% python3 -q
>>> import numpy as np
>>> np.set_printoptions(suppress=True, linewidth=120)
>>> C = np.array([[2, 6, 5, -4, 5, -4],
...     [9, -6, 9, -7, 5, -3],
...     [-4, 1, 3, 2, -9, -1],
...     [-8, 3, -6, 0, 9, 7],
...     [-1, 0, -4, 6, 1, -5],
...     [-6, -7, 9, 7, 7, 8]])
>>> rng = np.random.default_rng(55927)
>>> K = (rng.random((36, 6)) < 0.25) @ C
>>> print(K)
[[ -6   9  -1  -4  14   3]
 [  2   3   4  -5  20  -5]
 [  0   0   0   0   0   0]
 [ -7  -7   5  13   8   3]
 [  3 -13  18   0  12   5]
 [  0   0   0   0   0   0]
 [-18  -3   6   9   7  14]
 [  0   0   0   0   0   0]
 [  0   0   0   0   0   0]
 [  0   0   0   0   0   0]
 [ -8   3  -6   0   9   7]
 [ -5   1  -1   8  -8  -6]
 [ -7  -7   5  13   8   3]
 [  1  -3   3  -7  14   4]
 [  0   0   0   0   0   0]
 [ -6  -7   9   7   7   8]
 [-10  -6  12   9  -2   7]
 [ -4  -1  14   3  12   4]
 [  9  -6   9  -7   5  -3]
 [ -2   7   8  -2  -4  -5]
 [ 11   0  14 -11  10  -7]
 [  0   0   0   0   0   0]
 [ -4  -1  14   3  12   4]
 [  9  -6   9  -7   5  -3]
 [  0  -3  -1  -1  15  -1]
 [  0   0   0   0   0   0]
 [ -2   7   8  -2  -4  -5]
 [ -7  -7   5  13   8   3]
 [-12   2   8   3  21  11]
 [ -5   1  -1   8  -8  -6]
 [  9  -6   9  -7   5  -3]
 [  0   0   0   0   0   0]
 [  0   0   0   0   0   0]
 [  0   0   0   0   0   0]
 [  9  -6   9  -7   5  -3]
 [-12   4  -3   2   0   6]]
>>> x = np.array([-1, 2, 0, -2, 0, -2])
>>> target = K @ x
>>> beta, lr = np.zeros(6), 1 / np.linalg.norm(K, 2) ** 2
>>> for i in range(20):
...     beta -= lr * K.T @ (K @ beta - target)
...     if i % 5 == 0: print(i, round(np.linalg.norm(K @ beta - target), 3))
... 
0 66.23
5 26.027
10 13.952
15 9.316
>>> print(round(np.linalg.cond(K), 3))
10.874
>>> print(beta.round(3))
[-0.218  2.483  0.04  -1.47   0.03  -1.39 ]
>>> C = K[[24, 32]].astype(float)
>>> for _ in range(5):
...     z = np.linalg.norm(K[:, None] - C, axis=-1).argmin(axis=1)
...     C = np.array([K[z == j].mean(axis=0) for j in range(2)])
... 
>>> print(z)
[0 0 1 0 0 1 0 1 1 1 0 1 0 0 1 0 0 0 1 1 1 1 0 1 0 1 1 0 0 1 1 1 1 1 1 1]
>>> print(np.abs(C[1] - C[0]).argmax())
4
>>> Xc = K - K.mean(axis=0)
>>> V = np.linalg.svd(Xc)[2][:5]
>>> out = Xc - Xc @ V.T @ V
>>> print(np.round((Xc @ V.T).std(axis=0), 3))
[8.864 8.075 5.802 3.737 2.993]
>>> print(np.linalg.norm(out, axis=1).round(6).argmax())
6
>>> z = K[:, 5] > np.median(K[:, 5])
>>> u = K[z].mean(axis=0) - K[~z].mean(axis=0)
>>> print(((K - K.mean(axis=0)) @ u > 0).astype(int))
[1 0 0 1 1 0 1 0 0 0 1 0 1 1 0 1 1 1 0 0 0 0 1 0 1 0 0 1 1 0 0 0 0 0 0 1]
>>> print(np.argsort(-np.abs(u).round(6), kind="stable"))
[0 5 4 3 2 1]
>>> Xc = (K - K.mean(axis=0)) / K.std(axis=0)
>>> print(np.round(Xc.std(axis=0), 3))
[1. 1. 1. 1. 1. 1.]
>>> beta = np.linalg.lstsq(np.delete(Xc, 5, axis=1), Xc[:, 5])[0]
>>> print(np.round(1 - np.var(Xc[:, 5] - np.delete(Xc, 5, axis=1) @ beta), 3))
0.877
>>> print(beta.round(3))
[-1.5   -0.725 -0.044 -0.848  0.097]
>>> mat = np.loadtxt("data.csv", delimiter=",")
>>> print(mat)
[[  8.93    0.366   8.334  -1.989  -1.933   3.782  -1.837  -3.785]
 [ 12.351   3.224  11.819   1.559 -10.928   9.421  -6.845  -4.443]
 [  7.501   0.313   6.938  -1.454  -1.852   3.304  -1.753  -3.059]
 [ 11.62    0.392  10.879  -2.696  -2.103   4.871  -2.3    -4.966]
 [  9.511   2.009   8.972   0.498  -7.109   6.42   -4.53   -3.492]
 [  4.246   1.177   4.115   0.722  -4.066   3.446  -2.467  -1.488]
 [  4.364   1.227   4.207   0.582  -4.13    3.435  -2.607  -1.528]
 [ 15.161   3.177  14.292   0.75  -11.19   10.456  -7.174  -5.563]
 [ 10.207   0.313   9.59   -2.25   -2.063   4.353  -2.018  -4.346]
 [ 13.078   0.409  12.236  -3.139  -2.201   5.307  -2.438  -5.526]
 [ 15.643   2.387  14.777  -0.597  -8.615   9.244  -6.069  -6.063]
 [  7.568   0.38    6.962  -1.453  -1.785   3.263  -1.643  -3.127]
 [  8.17    1.931   7.688   0.915  -7.023   6.06   -4.257  -2.896]
 [ 14.755   2.725  13.847   0.307  -9.847   9.574  -6.516  -5.528]
 [ 11.48    2.433  10.794   0.529  -8.396   7.703  -5.385  -4.213]
 [  9.726  -0.022   9.071  -2.756  -0.718   3.515  -1.373  -4.206]
 [  3.808   0.724   3.696   0.251  -2.791   2.622  -1.819  -1.387]
 [  3.436   1.569   3.339   1.624  -5.315   3.717  -3.012  -1.033]
 [  1.473   1.218   1.42    1.472  -3.961   2.36   -2.016  -0.328]
 [  9.522   1.967   8.958   0.538  -6.969   6.415  -4.523  -3.502]
 [ 13.774   3.127  13.027   1.108 -11.021   9.923  -6.957  -4.957]
 [ 12.907   3.665  12.335   2.144 -12.326  10.263  -7.469  -4.574]
 [  3.061   2.359   3.029   3.019  -7.772   4.816  -4.155  -0.571]
 [  4.766   1.651   4.55    1.171  -5.392   4.274  -3.152  -1.573]
 [  7.165   1.187   6.69   -0.122  -4.323   4.334  -2.949  -2.647]
 [ 14.288   3.54   13.621   1.733 -12.486  10.676  -7.745  -5.161]
 [  3.492   2.813   3.542   3.493  -9.192   5.607  -4.891  -0.712]
 [  5.241   0.761   4.892  -0.204  -2.897   3.069  -1.969  -2.054]
 [ 11.731   0.432  10.844  -2.716  -2.201   4.816  -2.291  -4.914]
 [  0.985   0.736   1.053   1.018  -2.602   1.519  -1.357  -0.206]
 [ 12.987   0.413  12.217  -3.133  -2.153   5.348  -2.57   -5.52 ]
 [  0.419   0.357   0.544   0.555  -1.348   0.714  -0.623  -0.184]
 [ 13.593   0.753  12.643  -2.631  -3.413   6.149  -3.132  -5.645]
 [ 10.348   0.467   9.649  -2.253  -1.987   4.256  -2.062  -4.408]
 [  8.197   1.956   7.69    0.848  -6.842   6.001  -4.339  -2.835]
 [ 11.027   2.036  10.379   0.08   -7.089   7.033  -4.796  -4.114]
 [ 16.135   2.79   15.156  -0.118  -9.932  10.145  -6.626  -6.11 ]
 [ 10.421   1.687   9.848  -0.425  -5.787   6.163  -4.01   -4.009]
 [  3.225   0.52    3.135  -0.375  -1.427   1.834  -1.094  -1.229]
 [  9.444   0.822   8.839  -1.355  -3.18    4.594  -2.533  -3.797]
 [  2.978   2.416   2.949   3.01   -7.792   4.773  -4.194  -0.627]
 [ 16.58    3.159  15.623   0.304 -11.308  10.905  -7.407  -6.205]
 [  7.734   2.823   7.485   2.352  -9.431   7.136  -5.49   -2.463]
 [  6.61    0.8     6.249  -0.59   -2.966   3.621  -2.242  -2.599]
 [  4.301   1.196   4.172   0.675  -4.091   3.358  -2.463  -1.452]
 [  7.467   0.325   7.029  -1.645  -1.807   3.294  -1.698  -3.186]
 [  5.564   0.06    5.222  -1.651  -0.37    1.995  -0.801  -2.421]
 [ 16.646   3.175  15.735   0.393 -11.284  10.912  -7.47   -6.311]]
>>> x = np.array([1, 1, 0, 3, 1, 4, 3, 2])
>>> h1 = np.maximum(mat @ x, 0)
>>> print(np.round(np.tanh(mat @ x), 3))
[0.998 1.    0.998 1.    1.    1.    1.    1.    1.    1.    1.    0.999 1.    1.    1.    0.978 1.    1.    1.
 1.    1.    1.    1.    1.    1.    1.    1.    1.    1.    0.999 1.    0.937 1.    0.999 1.    1.    1.    1.
 0.992 1.    1.    1.    1.    1.    1.    0.992 0.776 1.   ]
